% python3 -q
>>> import numpy as np
>>> np.set_printoptions(precision=2, suppress=True, linewidth=160)
>>> m1 = np.array([[1, 0, 0, 0, 0, 0],
...     [3, 1, 0, 0, 0, 0],
...     [8, 9, 1, 0, 0, 0],
...     [5, 9, 8, 1, 0, 0],
...     [9, 0, 9, -9, 1, 0],
...     [9, -2, -2, -6, 6, 1]])
>>> # triangular
>>> np.round(np.abs(np.linalg.eigvals(m1)).max(), 2)
np.float64(1.0)
>>> np.allclose(m1, m1.T)
False
>>> np.linalg.matrix_power(m1, 2)
array([[  1,   0,   0,   0,   0,   0],
       [  6,   1,   0,   0,   0,   0],
       [ 43,  18,   1,   0,   0,   0],
       [101,  90,  16,   1,   0,   0],
       [ 45,   0, -54, -18,   1,   0],
       [ 20, -76,   2, -66,  12,   1]])
>>> (m1 - m1.T) / 2
array([[ 0. , -1.5, -4. , -2.5, -4.5, -4.5],
       [ 1.5,  0. , -4.5, -4.5,  0. ,  1. ],
       [ 4. ,  4.5,  0. , -4. , -4.5,  1. ],
       [ 2.5,  4.5,  4. ,  0. ,  4.5,  3. ],
       [ 4.5,  0. ,  4.5, -4.5,  0. , -3. ],
       [ 4.5, -1. , -1. , -3. ,  3. ,  0. ]])
>>> np.trace(m1)
np.int64(6)
>>> (m1 + m1.T) / 2
array([[ 1. ,  1.5,  4. ,  2.5,  4.5,  4.5],
       [ 1.5,  1. ,  4.5,  4.5,  0. , -1. ],
       [ 4. ,  4.5,  1. ,  4. ,  4.5, -1. ],
       [ 2.5,  4.5,  4. ,  1. , -4.5, -3. ],
       [ 4.5,  0. ,  4.5, -4.5,  1. ,  3. ],
       [ 4.5, -1. , -1. , -3. ,  3. ,  1. ]])
>>> left, sig, Vh = np.linalg.svd(m1)
>>> sig.round(2) + 0
array([21.29, 13.78,  9.06,  2.68,  1.16,  0.  ])
>>> np.argmax(sig[:-1] / (sig[1:] + 1e-6)) + 1
np.int64(5)
>>> other = left[:, :5] @ np.diag(sig[:5]) @ Vh[:5]
>>> round(float(np.linalg.norm(m1 - other) / np.linalg.norm(m1)), 2)
0.0
>>> np.linalg.matrix_rank(other)
np.int64(5)
>>> round(float(np.linalg.norm(m1 - other, 2)), 2), round(sig[5], 2)
(0.0, np.float64(0.0))
>>> mat = np.loadtxt("w.csv", delimiter=",")
>>> mat
array([[-0.3 ,  1.5 , -1.7 , -0.6 ,  0.6 , -1.3 ,  1.6 , -2.4 ,  0.  ,  0.8 , -1.4 ],
       [-1.81, -0.19,  0.44,  0.33,  1.01,  0.28, -1.22,  1.03, -0.04, -1.49,  0.56],
       [ 0.4 , -0.3 , -0.8 , -0.1 ,  0.6 ,  0.  ,  0.6 , -2.4 , -0.3 , -1.5 , -1.6 ],
       [ 1.1 , -0.1 ,  1.6 , -0.1 , -2.1 ,  0.4 , -1.  , -0.3 , -0.7 ,  0.9 , -0.8 ],
       [-2.  , -0.3 ,  0.4 ,  0.2 ,  0.7 ,  0.  , -1.  ,  1.  ,  0.  , -1.6 ,  0.5 ],
       [-0.5 ,  0.  , -0.6 ,  0.6 ,  2.2 , -0.7 ,  0.4 , -0.9 ,  1.1 ,  1.5 , -0.7 ]])
>>> other = np.array([[-1, 1, -5],
...     [3, 3, -5],
...     [2, 1, 0],
...     [-1, -1, 1],
...     [2, 2, 2],
...     [5, -1, -1],
...     [3, -2, 5],
...     [0, -4, -4],
...     [-4, 1, 5],
...     [1, 1, -3],
...     [0, 3, 1]])
>>> np.vstack([mat, other.T]).shape
(9, 11)
>>> np.einsum("ij,ij->i", mat, mat)
array([18.56,  9.8 , 12.28, 11.39,  9.59, 11.22])
>>> np.linalg.matrix_rank(np.vstack([mat, other.T]))
np.int64(9)
>>> np.linalg.matrix_rank(mat @ other)
np.int64(3)
>>> other = mat / np.linalg.norm(mat, axis=1, keepdims=True)
>>> G = other @ other.T
>>> np.linalg.norm(other, axis=1)
array([1., 1., 1., 1., 1., 1.])
>>> G[2]
array([ 0.59, -0.21,  1.  , -0.15, -0.19,  0.21])
>>> np.argwhere(np.triu(np.abs(G) > 0.95, 1))
array([[1, 4]])
>>> (G - 2 * np.eye(6)).round(6).argmax(axis=1)
array([2, 4, 0, 2, 1, 0])
>>> G
array([[ 1.  , -0.51,  0.59, -0.27, -0.47,  0.56],
       [-0.51,  1.  , -0.21, -0.39,  0.98, -0.12],
       [ 0.59, -0.21,  1.  , -0.15, -0.19,  0.21],
       [-0.27, -0.39, -0.15,  1.  , -0.4 , -0.48],
       [-0.47,  0.98, -0.19, -0.4 ,  1.  , -0.16],
       [ 0.56, -0.12,  0.21, -0.48, -0.16,  1.  ]])
>>> (np.abs(G) > 0.9).astype(int)
array([[1, 0, 0, 0, 0, 0],
       [0, 1, 0, 0, 1, 0],
       [0, 0, 1, 0, 0, 0],
       [0, 0, 0, 1, 0, 0],
       [0, 1, 0, 0, 1, 0],
       [0, 0, 0, 0, 0, 1]])
>>> f = np.array([-7, -9, -3])
>>> np.convolve(mat[0], f)
array([ 2.1, -7.8, -0.7, 15. ,  6.3,  5.5, -1.3,  6.3, 16.8,  1.6,  2.6, 10.2,  4.2])
>>> np.polyval(f, mat[0])
array([ -0.93, -32.25,  -7.93,  -0.12, -10.92,  -3.13, -35.32, -21.72,  -3.  , -14.68,  -4.12])
>>> E = np.load("dump.npy")
>>> E
array([[2, 0, 0, 3, 2, 1],
       [2, 2, 2, 2, 0, 0],
       [2, 0, 1, 2, 2, 1],
       [2, 3, 3, 6, 2, 0],
       [0, 1, 1, 4, 2, 0],
       [0, 0, 0, 0, 0, 0],
       [0, 0, 0, 2, 2, 0],
       [0, 1, 2, 1, 0, 1],
       [0, 0, 0, 0, 0, 0],
       [2, 3, 4, 3, 0, 1],
       [2, 2, 3, 4, 0, 2],
       [0, 1, 1, 2, 0, 0],
       [2, 2, 2, 2, 0, 0],
       [4, 3, 4, 4, 0, 2],
       [0, 1, 1, 4, 2, 0],
       [4, 3, 4, 4, 0, 1],
       [4, 3, 4, 6, 2, 1],
       [2, 0, 0, 1, 0, 1],
       [2, 0, 0, 1, 0, 1]])
>>> other = np.c_[E[:, :2] @ np.array([[3, 0], [3, -1]]), np.array([2, 9, 9, 9, -9, 0, -2, -8, -8, 0, 6, -4, -5, -6, -2, -9, -2, -7, 8])]
>>> other
array([[ 6,  0,  2],
       [12, -2,  9],
       [ 6,  0,  9],
       [15, -3,  9],
       [ 3, -1, -9],
       [ 0,  0,  0],
       [ 0,  0, -2],
       [ 3, -1, -8],
       [ 0,  0, -8],
       [15, -3,  0],
       [12, -2,  6],
       [ 3, -1, -4],
       [12, -2, -5],
       [21, -3, -6],
       [ 3, -1, -2],
       [21, -3, -9],
       [21, -3, -2],
       [ 6,  0, -7],
       [ 6,  0,  8]])
>>> np.round(np.linalg.norm(other - E @ np.linalg.lstsq(E, other)[0], axis=0), 2) + 0
array([ 0.  ,  0.  , 26.68])
>>> np.linalg.matrix_rank(np.c_[E, other])
np.int64(7)
>>> np.round(np.linalg.lstsq(E, other[:, 0])[0], 2) + 0
array([3., 3., 0., 0., 0., 0.])
>>> A = np.loadtxt("sample0.csv", delimiter=",")
>>> A
array([[ 0., -1.,  5.,  2., -4.],
       [ 0.,  0.,  4., -2.,  4.],
       [ 0.,  0.,  0.,  3., -4.],
       [ 0.,  0.,  0.,  0.,  2.],
       [ 0.,  0.,  0.,  0.,  0.]])
>>> round(float(np.linalg.norm(A, 2) / np.linalg.norm(A)), 2)
0.79
>>> [round(float(x), 2) for x in np.linalg.svd(A, compute_uv=False)[:3]]
[8.29, 6.38, 1.22]
>>> np.linalg.matrix_rank(A, rtol=0.1)
np.int64(3)
>>> left, sig, Vh = np.linalg.svd(A)
>>> np.argmax(sig[:-1] / (sig[1:] + 1e-6)) + 1
np.int64(4)
>>> other = left[:, :4] @ np.diag(sig[:4]) @ Vh[:4]
>>> round(np.abs(A - other).max(), 2)
np.float64(0.0)
>>> other.round(2) + 0
array([[ 0., -1.,  5.,  2., -4.],
       [ 0.,  0.,  4., -2.,  4.],
       [ 0.,  0.,  0.,  3., -4.],
       [ 0.,  0.,  0.,  0.,  2.],
       [ 0.,  0.,  0.,  0.,  0.]])
>>> np.linalg.matrix_rank(other)
np.int64(4)
>>> np.linalg.matrix_rank(A, rtol=0.05)
np.int64(3)
>>> rng = np.random.default_rng(28)
>>> other = A + rng.integers(-2, 3, (5, 4)) @ rng.integers(-2, 3, (4, 5))
>>> other
array([[ 3., -1.,  5.,  8., -5.],
       [ 3., -9.,  4., -5., 14.],
       [-2.,  2., -1., -5., -4.],
       [ 3.,  2., -4.,  2., -1.],
       [ 2.,  1., -1., -4.,  1.]])
>>> np.abs(other - A).sum(axis=1)
array([10., 25., 13., 14.,  9.])
>>> np.round(np.linalg.svd(other - A, compute_uv=False), 2) + 0
array([14.79, 11.21,  5.91,  1.93,  0.  ])
>>> np.linalg.matrix_rank(other - A, tol=1e-8)
np.int64(4)
>>> other - A
array([[ 3.,  0.,  0.,  6., -1.],
       [ 3., -9.,  0., -3., 10.],
       [-2.,  2., -1., -8.,  0.],
       [ 3.,  2., -4.,  2., -3.],
       [ 2.,  1., -1., -4.,  1.]])
>>> mat[4] @ mat[1]
np.float64(9.54)
>>> W0 = np.load("m.npy")
>>> W0
array([[1.  , 0.7 , 0.49, 0.34, 0.24, 0.17, 0.12, 0.08, 0.06, 0.04, 0.03],
       [0.7 , 1.  , 0.7 , 0.49, 0.34, 0.24, 0.17, 0.12, 0.08, 0.06, 0.04],
       [0.49, 0.7 , 1.  , 0.7 , 0.49, 0.34, 0.24, 0.17, 0.12, 0.08, 0.06],
       [0.34, 0.49, 0.7 , 1.  , 0.7 , 0.49, 0.34, 0.24, 0.17, 0.12, 0.08],
       [0.24, 0.34, 0.49, 0.7 , 1.  , 0.7 , 0.49, 0.34, 0.24, 0.17, 0.12],
       [0.17, 0.24, 0.34, 0.49, 0.7 , 1.  , 0.7 , 0.49, 0.34, 0.24, 0.17],
       [0.12, 0.17, 0.24, 0.34, 0.49, 0.7 , 1.  , 0.7 , 0.49, 0.34, 0.24],
       [0.08, 0.12, 0.17, 0.24, 0.34, 0.49, 0.7 , 1.  , 0.7 , 0.49, 0.34],
       [0.06, 0.08, 0.12, 0.17, 0.24, 0.34, 0.49, 0.7 , 1.  , 0.7 , 0.49],
       [0.04, 0.06, 0.08, 0.12, 0.17, 0.24, 0.34, 0.49, 0.7 , 1.  , 0.7 ],
       [0.03, 0.04, 0.06, 0.08, 0.12, 0.17, 0.24, 0.34, 0.49, 0.7 , 1.  ]])
>>> Q, V = np.linalg.qr(W0[:, :4])[0], np.linalg.qr(W0[:, 4:])[0]
>>> sig = np.linalg.svd(Q.T @ V, compute_uv=False)
>>> np.degrees(np.arccos(sig.clip(0, 1)))
array([15.79, 76.15, 86.9 , 88.63])
>>> (sig > 0.9).sum()
np.int64(1)
>>> x0 = np.ones(11)
>>> for _ in range(4):
...     x0 = W0 @ x0
...     x0 /= np.linalg.norm(x0)
...     print(round(x0 @ W0 @ x0, 2))
... 
4.38
4.38
4.39
4.39
>>> np.round(np.linalg.eigvalsh(W0)[-1], 2)
np.float64(4.39)
>>> low = np.linalg.cholesky(W0)
>>> np.diag(low) ** 2
array([1.  , 0.51, 0.51, 0.51, 0.51, 0.51, 0.51, 0.51, 0.51, 0.51, 0.51])
>>> low @ low.T
array([[1.  , 0.7 , 0.49, 0.34, 0.24, 0.17, 0.12, 0.08, 0.06, 0.04, 0.03],
       [0.7 , 1.  , 0.7 , 0.49, 0.34, 0.24, 0.17, 0.12, 0.08, 0.06, 0.04],
       [0.49, 0.7 , 1.  , 0.7 , 0.49, 0.34, 0.24, 0.17, 0.12, 0.08, 0.06],
       [0.34, 0.49, 0.7 , 1.  , 0.7 , 0.49, 0.34, 0.24, 0.17, 0.12, 0.08],
       [0.24, 0.34, 0.49, 0.7 , 1.  , 0.7 , 0.49, 0.34, 0.24, 0.17, 0.12],
       [0.17, 0.24, 0.34, 0.49, 0.7 , 1.  , 0.7 , 0.49, 0.34, 0.24, 0.17],
       [0.12, 0.17, 0.24, 0.34, 0.49, 0.7 , 1.  , 0.7 , 0.49, 0.34, 0.24],
       [0.08, 0.12, 0.17, 0.24, 0.34, 0.49, 0.7 , 1.  , 0.7 , 0.49, 0.34],
       [0.06, 0.08, 0.12, 0.17, 0.24, 0.34, 0.49, 0.7 , 1.  , 0.7 , 0.49],
       [0.04, 0.06, 0.08, 0.12, 0.17, 0.24, 0.34, 0.49, 0.7 , 1.  , 0.7 ],
       [0.03, 0.04, 0.06, 0.08, 0.12, 0.17, 0.24, 0.34, 0.49, 0.7 , 1.  ]])
>>> low
array([[1.  , 0.  , 0.  , 0.  , 0.  , 0.  , 0.  , 0.  , 0.  , 0.  , 0.  ],
       [0.7 , 0.71, 0.  , 0.  , 0.  , 0.  , 0.  , 0.  , 0.  , 0.  , 0.  ],
       [0.49, 0.5 , 0.71, 0.  , 0.  , 0.  , 0.  , 0.  , 0.  , 0.  , 0.  ],
       [0.34, 0.35, 0.5 , 0.71, 0.  , 0.  , 0.  , 0.  , 0.  , 0.  , 0.  ],
       [0.24, 0.24, 0.35, 0.5 , 0.71, 0.  , 0.  , 0.  , 0.  , 0.  , 0.  ],
       [0.17, 0.17, 0.24, 0.35, 0.5 , 0.71, 0.  , 0.  , 0.  , 0.  , 0.  ],
       [0.12, 0.12, 0.17, 0.24, 0.35, 0.5 , 0.71, 0.  , 0.  , 0.  , 0.  ],
       [0.08, 0.09, 0.12, 0.17, 0.24, 0.35, 0.5 , 0.71, 0.  , 0.  , 0.  ],
       [0.06, 0.05, 0.09, 0.12, 0.17, 0.24, 0.35, 0.5 , 0.71, 0.  , 0.  ],
       [0.04, 0.04, 0.05, 0.09, 0.12, 0.17, 0.24, 0.35, 0.5 , 0.71, 0.  ],
       [0.03, 0.03, 0.04, 0.05, 0.09, 0.12, 0.17, 0.24, 0.35, 0.5 , 0.71]])
>>> np.round(np.prod(np.diag(low)) ** 2, 2), round(np.linalg.det(W0), 2)
(np.float64(0.0), np.float64(0.0))
>>> x0 = np.array([-1, 1, -1, 0, -2, -2, -1, -2, -2, 1, 1])
>>> W0 @ np.ones(11)
array([3.27, 3.94, 4.39, 4.67, 4.83, 4.88, 4.83, 4.67, 4.39, 3.94, 3.27])
>>> np.linalg.norm(W0 @ x0) <= np.linalg.norm(W0, 2) * np.linalg.norm(x0) + 1e-9
np.True_
>>> np.sign((W0 @ x0).round(6))
array([-1., -1., -1., -1., -1., -1., -1., -1., -1., -1., -1.])
>>> W0 * x0
array([[-1.  ,  0.7 , -0.49,  0.  , -0.48, -0.34, -0.12, -0.16, -0.12,  0.04,  0.03],
       [-0.7 ,  1.  , -0.7 ,  0.  , -0.68, -0.48, -0.17, -0.24, -0.16,  0.06,  0.04],
       [-0.49,  0.7 , -1.  ,  0.  , -0.98, -0.68, -0.24, -0.34, -0.24,  0.08,  0.06],
       [-0.34,  0.49, -0.7 ,  0.  , -1.4 , -0.98, -0.34, -0.48, -0.34,  0.12,  0.08],
       [-0.24,  0.34, -0.49,  0.  , -2.  , -1.4 , -0.49, -0.68, -0.48,  0.17,  0.12],
       [-0.17,  0.24, -0.34,  0.  , -1.4 , -2.  , -0.7 , -0.98, -0.68,  0.24,  0.17],
       [-0.12,  0.17, -0.24,  0.  , -0.98, -1.4 , -1.  , -1.4 , -0.98,  0.34,  0.24],
       [-0.08,  0.12, -0.17,  0.  , -0.68, -0.98, -0.7 , -2.  , -1.4 ,  0.49,  0.34],
       [-0.06,  0.08, -0.12,  0.  , -0.48, -0.68, -0.49, -1.4 , -2.  ,  0.7 ,  0.49],
       [-0.04,  0.06, -0.08,  0.  , -0.34, -0.48, -0.34, -0.98, -1.4 ,  1.  ,  0.7 ],
       [-0.03,  0.04, -0.06,  0.  , -0.24, -0.34, -0.24, -0.68, -0.98,  0.7 ,  1.  ]])
>>> F = np.load("layer10.npy")
>>> F
array([[-1,  0,  1,  2],
       [ 3,  4,  5,  6],
       [ 7,  8,  9, 10],
       [11, 12, 13, 14],
       [15, 16, 17, 18]])
>>> left, sig, Vh = np.linalg.svd(F)
>>> V = Vh[:(sig > 1e-8).sum()]
>>> x0 = F[2] + -2 * F[0] + rng.integers(2) * np.eye(4)[0]
>>> x0
array([10.,  8.,  7.,  6.])
>>> V.T @ V
array([[ 0.7,  0.4,  0.1, -0.2],
       [ 0.4,  0.3,  0.2,  0.1],
       [ 0.1,  0.2,  0.3,  0.4],
       [-0.2,  0.1,  0.4,  0.7]])
>>> np.allclose(V.T @ V @ x0, x0)
False
>>> np.diag(V.T @ V)
array([0.7, 0.3, 0.3, 0.7])
>>> np.linalg.matrix_rank(np.vstack([F, x0]))
np.int64(3)
>>> round(float(np.trace(np.linalg.pinv(F) @ F)), 2)
2.0
>>> np.unique(F.round(6), axis=0).shape
(5, 4)
>>> np.round(F @ np.linalg.pinv(F) @ F, 2) + 0
array([[-1.,  0.,  1.,  2.],
       [ 3.,  4.,  5.,  6.],
       [ 7.,  8.,  9., 10.],
       [11., 12., 13., 14.],
       [15., 16., 17., 18.]])
>>> np.allclose(F[:-1].T @ np.linalg.lstsq(F[:-1].T, F[-1])[0], F[-1])
True
